$ ipython --no-banner

In [1]: import numpy as np

In [2]: from numpy import linalg as LA

In [3]: np.set_printoptions(suppress=True, linewidth=200)

In [4]: def rnd(a):
   ...:     return np.round(a, 3) + 0
   ...: 

In [5]: X = np.load("data.npy")

In [6]: X
Out[6]: 
array([[0, 3, 0, 0, 0, 0, 0, 0],
       [0, 0, 0, 0, 2, 0, 0, 0],
       [0, 0, 0, 0, 0, 0, 0, 6],
       [0, 0, 0, 8, 0, 0, 0, 0],
       [0, 0, 0, 0, 0, 2, 0, 0],
       [0, 0, 0, 0, 0, 0, 9, 0],
       [6, 0, 0, 0, 0, 0, 0, 0],
       [0, 0, 4, 0, 0, 0, 0, 0]])

In [7]: np.trace(X)
Out[7]: np.int64(8)

In [8]: (X + X.T) / 2
Out[8]: 
array([[0. , 1.5, 0. , 0. , 0. , 0. , 3. , 0. ],
       [1.5, 0. , 0. , 0. , 1. , 0. , 0. , 0. ],
       [0. , 0. , 0. , 0. , 0. , 0. , 0. , 5. ],
       [0. , 0. , 0. , 8. , 0. , 0. , 0. , 0. ],
       [0. , 1. , 0. , 0. , 0. , 1. , 0. , 0. ],
       [0. , 0. , 0. , 0. , 1. , 0. , 4.5, 0. ],
       [3. , 0. , 0. , 0. , 0. , 4.5, 0. , 0. ],
       [0. , 0. , 5. , 0. , 0. , 0. , 0. , 0. ]])

In [9]: rnd(np.abs(LA.eigvals(X)).max())
Out[9]: np.float64(8.0)

In [10]: np.allclose(X, X.T)
Out[10]: False

In [11]: J = np.loadtxt("test6.csv", delimiter=",")

In [12]: J
Out[12]: 
array([[-2. ,  0.6, -0.2,  0.1, -0.2,  0.1,  0.4,  1.7, -0.4,  0.3],
       [-0.5, -0.4,  0.4, -0.4, -0.1, -0.2, -0.7,  0.4,  0.2,  0.1],
       [ 0.2, -1.1,  0.2,  0. ,  0.4,  1. ,  0.6, -0.2,  0.4, -1. ],
       [-0.1, -2. , -1.1,  1.1,  0.3,  0.1, -0.3, -0.4,  0. , -1. ],
       [ 0.3, -1.3, -0.2, -0.3, -0.8,  2.3,  0.4, -1.6, -0.4,  0.1],
       [ 0.8,  0.7,  0.7, -0.5,  0.2,  1.5,  0.5,  0. , -0.7,  0.9],
       [ 1.4, -0.2, -0.1, -0.3,  1.8,  0.1,  1.8,  0.5,  1. , -0.6],
       [ 1.4,  0.5,  0.6, -0.2,  1.8,  0.9, -0.9, -0.1, -0.5,  0.4],
       [ 2.7,  1.7,  1.2,  0.9,  1.7, -0.6,  0.3, -0.9,  0.5,  1.1],
       [-0.7,  1.3, -0.2, -0.1,  1.2, -0.5, -1.4,  0.4,  0.7, -0.1]])

In [13]: LA.matrix_rank(J)
Out[13]: np.int64(10)

In [14]: rnd(LA.svd(J, compute_uv=False))
Out[14]: array([5.498, 4.52 , 3.379, 2.795, 2.416, 1.44 , 1.166, 0.831, 0.528, 0.126])

In [15]: np.unravel_index(np.abs(J).argmax(), J.shape)
Out[15]: (np.int64(8), np.int64(0))

In [16]: rnd(J.sum(axis=1))
Out[16]: array([ 0.4, -1.2,  0.5, -3.4, -1.5,  4.1,  5.4,  3.9,  8.6,  0.6])

In [17]: B = J / np.sqrt((J ** 2).mean(axis=1, keepdims=True))

In [18]: rnd(B[3])
Out[18]: array([-0.113, -2.267, -1.247,  1.247,  0.34 ,  0.113, -0.34 , -0.453,  0.   , -1.134])

In [19]: LA.matrix_rank(B) == LA.matrix_rank(J)
Out[19]: np.True_

In [20]: LA.matrix_rank(J - J.mean(axis=1, keepdims=True))
Out[20]: np.int64(9)

In [21]: A = np.array([[5, 0, 0, 0, 0, 0],
    ...:     [0, 5, 0, 0, 0, 0],
    ...:     [0, 0, 4, 0, 0, 0],
    ...:     [0, 0, 0, 5, 0, 0],
    ...:     [0, 0, 0, 0, 4, 0],
    ...:     [0, 0, 0, 0, 0, 1]])

In [22]: ev, vecs = LA.eigh(A)

In [23]: vecs @ np.diag(ev) @ vecs.T
Out[23]: 
array([[5., 0., 0., 0., 0., 0.],
       [0., 5., 0., 0., 0., 0.],
       [0., 0., 4., 0., 0., 0.],
       [0., 0., 0., 5., 0., 0.],
       [0., 0., 0., 0., 4., 0.],
       [0., 0., 0., 0., 0., 1.]])

In [24]: rnd(LA.eigvalsh(A + 4 * np.eye(6)))
Out[24]: array([5., 8., 8., 9., 9., 9.])

In [25]: rnd(LA.svd(A, compute_uv=False))
Out[25]: array([5., 5., 5., 4., 4., 1.])

In [26]: L = LA.cholesky(A)

In [27]: rnd(np.prod(np.diag(L)) ** 2), rnd(LA.det(A))
Out[27]: (np.float64(2000.0), np.float64(2000.0))

In [28]: rnd(L)
Out[28]: 
array([[2.236, 0.   , 0.   , 0.   , 0.   , 0.   ],
       [0.   , 2.236, 0.   , 0.   , 0.   , 0.   ],
       [0.   , 0.   , 2.   , 0.   , 0.   , 0.   ],
       [0.   , 0.   , 0.   , 2.236, 0.   , 0.   ],
       [0.   , 0.   , 0.   , 0.   , 2.   , 0.   ],
       [0.   , 0.   , 0.   , 0.   , 0.   , 1.   ]])

In [29]: rnd(LA.svd(A, compute_uv=False))
Out[29]: array([5., 5., 5., 4., 4., 1.])

In [30]: rnd(LA.pinv(A))
Out[30]: 
array([[0.2 , 0.  , 0.  , 0.  , 0.  , 0.  ],
       [0.  , 0.2 , 0.  , 0.  , 0.  , 0.  ],
       [0.  , 0.  , 0.25, 0.  , 0.  , 0.  ],
       [0.  , 0.  , 0.  , 0.2 , 0.  , 0.  ],
       [0.  , 0.  , 0.  , 0.  , 0.25, 0.  ],
       [0.  , 0.  , 0.  , 0.  , 0.  , 1.  ]])

In [31]: A[:, 1] @ A[:, 5]
Out[31]: np.int64(0)

In [32]: vec = np.array([1, 1, -2, 1, -2, 3])

In [33]: LA.norm(A @ vec) <= LA.norm(A, 2) * LA.norm(vec) + 1e-9
Out[33]: np.True_

In [34]: A @ (2 * vec)
Out[34]: array([ 10,  10, -16,  10, -16,   6])

In [35]: K = np.array([[1, 0, 2, 1, -1, -1, -1, 2, -1],
    ...:     [2, 0, 1, 1, 2, -1, 2, -1, -2],
    ...:     [0, 2, -2, 1, 0, -1, 0, -1, 0],
    ...:     [0, 1, -1, 0, 2, -2, -1, -2, 0],
    ...:     [2, -2, -2, -1, 0, 2, -1, 0, -2],
    ...:     [1, 0, -1, 2, 2, 1, 0, 2, -1],
    ...:     [-2, -2, 2, -1, -2, 0, 1, -2, 2]])

In [36]: B = K[0, 0] * K[1:] - np.outer(K[1:, 0], K[0])

In [37]: B
Out[37]: 
array([[ 0,  0, -3, -1,  4,  1,  4, -5,  0],
       [ 0,  2, -2,  1,  0, -1,  0, -1,  0],
       [ 0,  1, -1,  0,  2, -2, -1, -2,  0],
       [ 0, -2, -6, -3,  2,  4,  1, -4,  0],
       [ 0,  0, -3,  1,  3,  2,  1,  0,  0],
       [ 0, -2,  6,  1, -4, -2, -1,  2,  0]])

In [38]: LA.matrix_rank(B), LA.matrix_rank(K)
Out[38]: (np.int64(6), np.int64(7))

In [39]: np.flatnonzero(~B.round(6).any(axis=1))
Out[39]: array([], dtype=int64)

In [40]: gram = K.T @ K

In [41]: rnd(LA.svd(K, compute_uv=False) ** 2)
Out[41]: array([47.234, 28.095, 20.43 , 15.878,  7.231,  3.716,  1.415])

In [42]: rnd(LA.eigvalsh(gram)[::-1])
Out[42]: array([47.234, 28.095, 20.43 , 15.878,  7.231,  3.716,  1.415,  0.   ,  0.   ])

In [43]: w1 = np.array([[0, -1, 1, -2, 2, -1],
    ...:     [-1, -1, -1, 0, 1, 0],
    ...:     [-1, -1, -2, 1, -2, 2],
    ...:     [-2, -1, 1, 1, 2, 1],
    ...:     [2, -1, 1, 1, 0, -1],
    ...:     [-2, -1, -1, 0, 2, 1],
    ...:     [-2, 0, 0, -1, 2, -1],
    ...:     [2, -1, -1, -2, -2, -2],
    ...:     [1, -1, 1, 1, 0, -1]])

In [44]: b = np.array([-1, 1, 0, 0, -1, 0])

In [45]: hid = np.maximum(K @ w1 + b, 0)

In [46]: (hid > 0).astype(int)
Out[46]: 
array([[0, 0, 0, 0, 0, 1],
       [0, 0, 1, 0, 1, 0],
       [0, 1, 1, 1, 1, 0],
       [1, 1, 1, 1, 0, 0],
       [1, 1, 1, 0, 1, 0],
       [1, 0, 1, 0, 1, 0],
       [0, 1, 0, 1, 0, 1]])

In [47]: C = np.array([[2, 2, 2],
    ...:     [-1, 0, 3],
    ...:     [-1, 2, -2],
    ...:     [-3, -1, 3],
    ...:     [2, -2, -1],
    ...:     [0, 3, 3]])

In [48]: (hid @ C).round(6).argmax(axis=1)
Out[48]: array([1, 0, 0, 2, 0, 0, 2])
